>>> import numpy as np
>>> from numpy import linalg as LA
>>> np.set_printoptions(precision=1, suppress=True, linewidth=140, legacy="1.25")
>>> K = np.array([[3, 0, -4, -1, -5, 2, 4, -1],
...     [-1, 3, 0, -4, -1, -5, 2, 4],
...     [4, -1, 3, 0, -4, -1, -5, 2],
...     [2, 4, -1, 3, 0, -4, -1, -5],
...     [-5, 2, 4, -1, 3, 0, -4, -1],
...     [-1, -5, 2, 4, -1, 3, 0, -4],
...     [-4, -1, -5, 2, 4, -1, 3, 0],
...     [0, -4, -1, -5, 2, 4, -1, 3]])
>>> K
array([[ 3,  0, -4, -1, -5,  2,  4, -1],
       [-1,  3,  0, -4, -1, -5,  2,  4],
       [ 4, -1,  3,  0, -4, -1, -5,  2],
       [ 2,  4, -1,  3,  0, -4, -1, -5],
       [-5,  2,  4, -1,  3,  0, -4, -1],
       [-1, -5,  2,  4, -1,  3,  0, -4],
       [-4, -1, -5,  2,  4, -1,  3,  0],
       [ 0, -4, -1, -5,  2,  4, -1,  3]])
>>> M2 = K ** -1
Traceback (most recent call last):
  File "<python-input-5>", line 1, in <module>
    M2 = K ** -1
         ~~^^~~~
ValueError: Integers to negative integer powers are not allowed.
>>> M2 = LA.inv(K)
>>> M2.round(1) + 0
array([[-0.1,  0. , -0.1,  0.1, -0.2,  0. , -0.1,  0. ],
       [ 0. , -0.1,  0. , -0.1,  0.1, -0.2,  0. , -0.1],
       [-0.1,  0. , -0.1,  0. , -0.1,  0.1, -0.2,  0. ],
       [ 0. , -0.1,  0. , -0.1,  0. , -0.1,  0.1, -0.2],
       [-0.2,  0. , -0.1,  0. , -0.1,  0. , -0.1,  0.1],
       [ 0.1, -0.2,  0. , -0.1,  0. , -0.1,  0. , -0.1],
       [-0.1,  0.1, -0.2,  0. , -0.1,  0. , -0.1, -0.1],
       [ 0. , -0.1,  0.1, -0.2,  0. , -0.1,  0. , -0.1]])
>>> (np.abs(M2) > 1e-9).astype(int)
array([[1, 1, 1, 1, 1, 1, 1, 1],
       [1, 1, 1, 1, 1, 1, 1, 1],
       [1, 1, 1, 1, 1, 1, 1, 1],
       [1, 1, 1, 1, 1, 1, 1, 1],
       [1, 1, 1, 1, 1, 1, 1, 1],
       [1, 1, 1, 1, 1, 1, 1, 1],
       [1, 1, 1, 1, 1, 1, 1, 1],
       [1, 1, 1, 1, 1, 1, 1, 1]])
>>> np.round(LA.cond(K), 1)
5.7
>>> print(np.round(LA.det(K) * LA.det(M2), 1))
1.0
>>> print(np.allclose(M2, K.T))
False
>>> print(np.round(LA.inv(M2), 1) + 0)
[[ 3.  0. -4. -1. -5.  2.  4. -1.]
 [-1.  3.  0. -4. -1. -5.  2.  4.]
 [ 4. -1.  3.  0. -4. -1. -5.  2.]
 [ 2.  4. -1.  3.  0. -4. -1. -5.]
 [-5.  2.  4. -1.  3.  0. -4. -1.]
 [-1. -5.  2.  4. -1.  3.  0. -4.]
 [-4. -1. -5.  2.  4. -1.  3.  0.]
 [ 0. -4. -1. -5.  2.  4. -1.  3.]]
>>> print(round(LA.slogdet(K)[0], 1))
1.0
>>> round(float(LA.norm(K)), 1)
24.0
>>> np.diff(K, axis=0)
array([[-4,  3,  4, -3,  4, -7, -2,  5],
       [ 5, -4,  3,  4, -3,  4, -7, -2],
       [-2,  5, -4,  3,  4, -3,  4, -7],
       [-7, -2,  5, -4,  3,  4, -3,  4],
       [ 4, -7, -2,  5, -4,  3,  4, -3],
       [-3,  4, -7, -2,  5, -4,  3,  4],
       [ 4, -3,  4, -7, -2,  5, -4,  3]])
>>> print(np.abs(K).max())
5
>>> K[8]
Traceback (most recent call last):
  File "<python-input-17>", line 1, in <module>
    K[8]
    ~^^^
IndexError: index 8 is out of bounds for axis 0 with size 8
>>> LA.rank(K)
Traceback (most recent call last):
  File "<python-input-18>", line 1, in <module>
    LA.rank(K)
    ^^^^^^^
AttributeError: module 'numpy.linalg' has no attribute 'rank'
>>> np.fft.fft(K[0])
array([-2. +0.j ,  6.6+9.4j, -2. -4.j ,  9.4-6.6j, -2. +0.j ,  9.4+6.6j, -2. +4.j ,  6.6-9.4j])
>>> np.allclose(K @ K.T, K.T @ K)
True
>>> np.sort(np.abs(np.fft.fft(K[0]))), np.sort(LA.svd(K, compute_uv=False))
(array([ 2. ,  2. ,  4.5,  4.5, 11.5, 11.5, 11.5, 11.5]), array([ 2. ,  2. ,  4.5,  4.5, 11.5, 11.5, 11.5, 11.5]))
>>> (K @ K)[0]
array([ -2, -20, -58,  20,  -2,  12,  66, -12])
>>> x0 = np.array([3, 0, 1, 2, 0, 2, 3, 1])
>>> K @ x0
array([ 18, -11,   0,  -5, -26,   9,  -6,  -3])
>>> np.sign((K @ x0).round(6))
array([ 1, -1,  0, -1, -1,  1, -1, -1])
>>> (K * x0).sum(axis=1)
array([ 18, -11,   0,  -5, -26,   9,  -6,  -3])
>>> print(K @ np.ones(8))
[-2. -2. -2. -2. -2. -2. -2. -2.]
>>> arr = np.load("block15.npy")
>>> arr
array([[ -3.3,   2.4,  -3.9,   7.1,  -4.4,   9.3,  -5.2, -13.6],
       [  4. ,  -1.7,   9.1,  -5.1,  12.8,  -1.8,   7.1,   7.3],
       [  4. ,  -1.8,   9. ,  -5.3,  12.5,  -2.2,   7.1,   7.8],
       [  4. ,  -1.9,   8.4,  -5.7,  11.6,  -3.4,   7. ,   8.9],
       [ -2.2,   2.2,  -0.1,   6.6,   1.2,  11.6,  -3.1, -14.2],
       [  3.8,  -1.4,   9.8,  -4.1,  14. ,   0.5,   7. ,   4.9],
       [  3.2,  -2.4,   3.3,  -7.1,   3.5,  -9.8,   4.9,  13.8],
       [  3.9,  -2.2,   6.9,  -6.5,   9.1,  -6. ,   6.6,  11.3],
       [  1.4,  -2. ,  -2.2,  -5.9,  -4.6, -12.1,   1.5,  13.6],
       [ -1.7,  -0.4,  -8.7,  -1.3, -13.5,  -9.1,  -4. ,   6.3],
       [  3.3,  -2.4,   3.8,  -7.1,   4.3,  -9.4,   5.2,  13.6],
       [  0.3,  -1.5,  -4.8,  -4.6,  -8.3, -11.9,  -0.4,  11.9],
       [ -3. ,   2.3,  -2.5,   7. ,  -2.3,  10.3,  -4.5, -14.1],
       [  1.2,  -1.9,  -2.6,  -5.7,  -5.2, -12.1,   1.2,  13.4],
       [  3.9,  -2.2,   7.1,  -6.5,   9.5,  -5.7,   6.7,  11. ],
       [  0.4,   1.2,   6.4,   3.5,  10.5,  11.3,   1.7, -10.2],
       [  3.8,  -1.3,   9.9,  -3.8,  14.3,   1.2,   6.9,   4.1],
       [ -0.4,  -1.2,  -6.4,  -3.5, -10.5, -11.3,  -1.8,  10.2],
       [  3.6,  -2.3,   5.2,  -6.9,   6.5,  -8.1,   5.9,  12.8],
       [ -2.6,   2.3,  -1.3,   6.9,  -0.5,  11. ,  -3.8, -14.2],
       [  0.8,  -1.7,  -3.7,  -5.2,  -6.7, -12.1,   0.4,  12.8],
       [ -0.3,   1.5,   4.9,   4.6,   8.4,  11.9,   0.5, -11.9],
       [ -1.6,   2. ,   1.8,   6.1,   4. ,  12.1,  -1.8, -13.8],
       [ -3.9,   1.4,  -9.7,   4.3, -13.9,  -0.2,  -7. ,  -5.3]])
>>> # rank 2
>>> cent = arr[[13, 23]].astype(float)
>>> for _ in range(5):
...     lab = LA.norm(arr[:, None] - cent, axis=-1).argmin(axis=1)
...     cent = np.array([arr[lab == j].mean(axis=0) for j in range(2)])
... 
>>> lab
array([1, 0, 0, 0, 1, 0, 0, 0, 0, 0, 0, 0, 1, 0, 0, 1, 0, 0, 0, 1, 0, 1, 1, 1])
>>> np.bincount(lab)
array([16,  8])
>>> np.abs(cent[1] - cent[0]).argmax()
7
>>> cent
array([[  2.4,  -1.8,   2.8,  -5.3,   3.1,  -7.1,   3.8,  10.2],
       [ -2.1,   1.9,  -0.6,   5.8,   0.4,   9.7,  -2.9, -12.2]])
